$ python3 -q
>>> import numpy as np
>>> import numpy.linalg as la
>>> np.set_printoptions(precision=3, suppress=True, linewidth=140, sign=" ")
>>> rnd = lambda a: np.round(a, 3) + 0
>>> data = np.loadtxt("dump.csv", delimiter=",")
>>> data
array([[-0.505,  3.79 ,  1.583],
       [-0.088,  3.354,  1.414],
       [ 0.046,  2.779,  1.01 ],
       [-0.165,  3.078,  1.359],
       [ 0.129,  3.178,  1.034],
       [-0.071,  2.974,  1.159],
       [ 0.069,  3.017,  1.066],
       [-0.27 ,  2.483,  1.092],
       [ 0.181,  2.548,  0.967],
       [ 0.024,  3.306,  1.404],
       [-0.752,  3.45 ,  0.976],
       [-0.028,  2.033,  2.909],
       [-0.061,  2.493,  2.68 ],
       [-0.381,  2.284,  2.805],
       [-0.015,  2.447,  3.51 ],
       [ 0.544,  1.981,  3.189],
       [-0.317,  2.051,  2.772],
       [-0.274,  2.244,  3.311],
       [-0.122,  1.79 ,  2.624],
       [-0.305,  1.643,  2.958],
       [ 0.379,  2.634,  3.16 ],
       [ 0.211,  1.9  ,  3.548]])
>>> cent = data[[7, 11]].astype(float)
>>> for _ in range(5):
...     lab = la.norm(data[:, None] - cent, axis=-1).argmin(axis=1)
...     cent = np.array([data[lab == j].mean(axis=0) for j in range(2)])
... 
>>> lab
array([ 0,  0,  0,  0,  0,  0,  0,  0,  0,  0,  0,  1,  1,  1,  1,  1,  1,  1,  1,  1,  1,  1])
>>> np.abs(cent[1] - cent[0]).argmax()
np.int64(2)
>>> u = np.array([2, 2])
>>> np.convolve(data[19], u)
array([-0.61 ,  2.676,  9.202,  5.916])
>>> rnd(np.cross(data[19, :3], data[0, :3]))
array([-8.61 , -1.011, -0.326])
>>> rnd(np.correlate(data[19], data[0], "full"))
array([-0.483,  1.445, 11.064, 10.381, -1.494])
>>> x0 = np.array([3, 0, -3])
>>> target = data @ x0
>>> rnd(la.solve(data.T @ data, data.T @ target))
array([ 3.,  0., -3.])
>>> rnd(la.lstsq(data, target)[0])
array([ 3.,  0., -3.])
>>> rnd(la.pinv(data) @ data)
array([[ 1.,  0.,  0.],
       [ 0.,  1.,  0.],
       [ 0.,  0.,  1.]])
>>> rng = np.random.default_rng(81)
>>> target = target + 0.05 * rng.normal(size=22)
>>> rnd(target)
array([ -6.236,  -4.467,  -2.928,  -4.547,  -2.653,  -3.688,  -2.924,  -4.029,  -2.37 ,  -4.107,  -5.155,  -8.742,  -8.207,  -9.649,
       -10.555,  -7.9  ,  -9.258, -10.727,  -8.294,  -9.722,  -8.333, -10.069])
>>> coef, *_ = la.lstsq(data, target)
>>> coef.round()
array([ 3.,  0., -3.])
>>> rnd(data.T @ (target - data @ coef))
array([ 0.,  0.,  0.])
>>> [round(float(la.norm(la.solve(data.T @ data + lam * np.eye(3), data.T @ target))), 2) for lam in (0, 1, 10, 100)]
[4.25, 3.43, 2.46, 1.49]
>>> Ac = data - data.mean(axis=0)
>>> V = la.svd(Ac)[2][:2]
>>> A2 = Ac - Ac @ V.T @ V
>>> rnd(np.diag(V.T @ V))
array([ 0.039,  0.962,  0.999])
>>> la.norm(A2, axis=1).round(6).argmax()
np.int64(10)
>>> rnd(A2.std(axis=0))
array([ 0.266,  0.053,  0.008])
>>> rnd(np.cov(Ac @ V.T, rowvar=False))
array([[ 1.197,  0.   ],
       [ 0.   ,  0.137]])
>>> rnd((Ac @ V.T).std(axis=0))
array([ 1.069,  0.362])
>>> X = np.cumsum(np.array([[1, 1, -2, -2, -3, -2, 1, -2, 2, -3, 2, -2],
...     [-3, -3, 3, -2, 2, 2, -1, -3, 3, 1, 2, -3],
...     [1, 0, -2, -3, -2, 1, 1, 0, -2, -2, 3, -2],
...     [-1, -3, 0, -3, -3, -2, 0, -2, 3, -2, -3, 0],
...     [-2, 0, 3, -1, -3, -1, 2, -2, -2, -2, -1, -2],
...     [-1, -3, -3, 2, 3, -2, 1, 3, -3, 2, -1, 2],
...     [-1, 0, -1, -1, 0, -3, 0, -1, 3, 3, 2, 3],
...     [2, 1, 2, -3, 1, 3, 2, -2, 3, 1, -2, 2],
...     [3, -1, 3, -3, 0, 1, 2, 1, -3, 1, 3, -1],
...     [-1, 1, -2, 1, 1, 2, -3, 3, 1, -3, -3, 0],
...     [-2, -3, 3, -3, 1, 2, 1, 0, -1, 0, -1, 1],
...     [-3, -2, 0, 1, 0, 3, -1, -1, -2, 0, 0, -2],
...     [2, 3, 0, 3, 2, 1, 1, 0, 0, 1, -1, 3]]), axis=0)
>>> X
array([[  1,   1,  -2,  -2,  -3,  -2,   1,  -2,   2,  -3,   2,  -2],
       [ -2,  -2,   1,  -4,  -1,   0,   0,  -5,   5,  -2,   4,  -5],
       [ -1,  -2,  -1,  -7,  -3,   1,   1,  -5,   3,  -4,   7,  -7],
       [ -2,  -5,  -1, -10,  -6,  -1,   1,  -7,   6,  -6,   4,  -7],
       [ -4,  -5,   2, -11,  -9,  -2,   3,  -9,   4,  -8,   3,  -9],
       [ -5,  -8,  -1,  -9,  -6,  -4,   4,  -6,   1,  -6,   2,  -7],
       [ -6,  -8,  -2, -10,  -6,  -7,   4,  -7,   4,  -3,   4,  -4],
       [ -4,  -7,   0, -13,  -5,  -4,   6,  -9,   7,  -2,   2,  -2],
       [ -1,  -8,   3, -16,  -5,  -3,   8,  -8,   4,  -1,   5,  -3],
       [ -2,  -7,   1, -15,  -4,  -1,   5,  -5,   5,  -4,   2,  -3],
       [ -4, -10,   4, -18,  -3,   1,   6,  -5,   4,  -4,   1,  -2],
       [ -7, -12,   4, -17,  -3,   4,   5,  -6,   2,  -4,   1,  -4],
       [ -5,  -9,   4, -14,  -1,   5,   6,  -6,   2,  -3,   0,  -1]])
>>> x0 = np.array([4, 3, 5, 4, 1, 8, 3, 4, 1, 6, 0, 7])
>>> target = X @ x0
>>> rnd(la.solve(X.T @ X, X.T @ target))
array([ 4.,  3.,  5.,  4.,  1.,  8.,  3.,  4.,  1.,  6.,  0.,  7.])
>>> target = target + 0.1 * rng.normal(size=13)
>>> rnd(target)
array([ -65.054,  -88.004, -124.944, -186.059, -223.804, -219.046, -218.047, -163.088, -137.006, -140.867, -129.057, -142.029,  -72.953])
>>> coef, *_ = la.lstsq(X, target)
>>> coef.round()
array([ 4.,  3.,  5.,  4.,  1.,  8.,  3.,  4.,  1.,  6., -0.,  7.])
>>> rnd(X.T @ (target - X @ coef))
array([ 0.,  0.,  0.,  0.,  0.,  0.,  0.,  0.,  0.,  0.,  0.,  0.])
